In [1]: import numpy as np

In [2]: from numpy import linalg as LA

In [3]: np.set_printoptions(precision=2, suppress=True, linewidth=200, sign=" ")

In [4]: rd = lambda a: np.round(a, 2) + 0

In [5]: W0 = np.load("data.npy")

In [6]: print(W0)
[[ 2  0  0  0  0  0]
 [ 1  0  0  0  0  0]
 [ 2 -2  1  0  0  0]
 [ 1 -2 -1  0  0  0]
 [-1 -2  2  2 -2  0]
 [-2  2  1  2 -2  2]]

In [7]: t = np.radians(72)

In [8]: R = np.eye(6)

In [9]: R[3, 3] = R[1, 1] = np.cos(t)

In [10]: R[3, 1], R[1, 3] = -np.sin(t), np.sin(t)

In [11]: print(rd(R))
[[ 1.    0.    0.    0.    0.    0.  ]
 [ 0.    0.31  0.    0.95  0.    0.  ]
 [ 0.    0.    1.    0.    0.    0.  ]
 [ 0.   -0.95  0.    0.31  0.    0.  ]
 [ 0.    0.    0.    0.    1.    0.  ]
 [ 0.    0.    0.    0.    0.    1.  ]]

In [12]: A2 = W0 @ R.T

In [13]: print(rd(LA.svd(W0, compute_uv=False)), rd(LA.svd(A2, compute_uv=False)))
[ 5.59  4.39  2.22  1.43  0.65  0.  ] [ 5.59  4.39  2.22  1.43  0.65  0.  ]

In [14]: print(rd(A2))
[[ 2.    0.    0.    0.    0.    0.  ]
 [ 1.    0.    0.    0.    0.    0.  ]
 [ 2.   -0.62  1.    1.9   0.    0.  ]
 [ 1.   -0.62 -1.    1.9   0.    0.  ]
 [-1.    1.28  2.    2.52 -2.    0.  ]
 [-2.    2.52  1.   -1.28 -2.    2.  ]]

In [15]: print(rd(LA.det(R)), rd(np.trace(R)))
1.0 4.62

In [16]: print(np.allclose(LA.norm(W0, axis=1), LA.norm(A2, axis=1)))
True

In [17]: J = np.load("out18.npy")

In [18]: print(J)
[[-3  0  0  0  0  0  0  0]
 [ 0 -3  0  0  0  0  0  0]
 [ 0  0  3  0  0  0  0  0]
 [ 0  0  0  2  0  0  0  0]
 [ 0  0  0  0  2  0  0  0]
 [ 0  0  0  0  0  2  0  0]
 [ 0  0  0  0  0  0  3  0]
 [ 0  0  0  0  0  0  0 -1]]

In [19]: print([round(float(LA.det(J[:i, :i])), 2) + 0 for i in range(1, 9)])
[-3.0, 9.0, 27.0, 54.0, 108.0, 216.0, 648.0, -648.0]

In [20]: print(np.all(LA.eigvalsh(J) > 0))
False
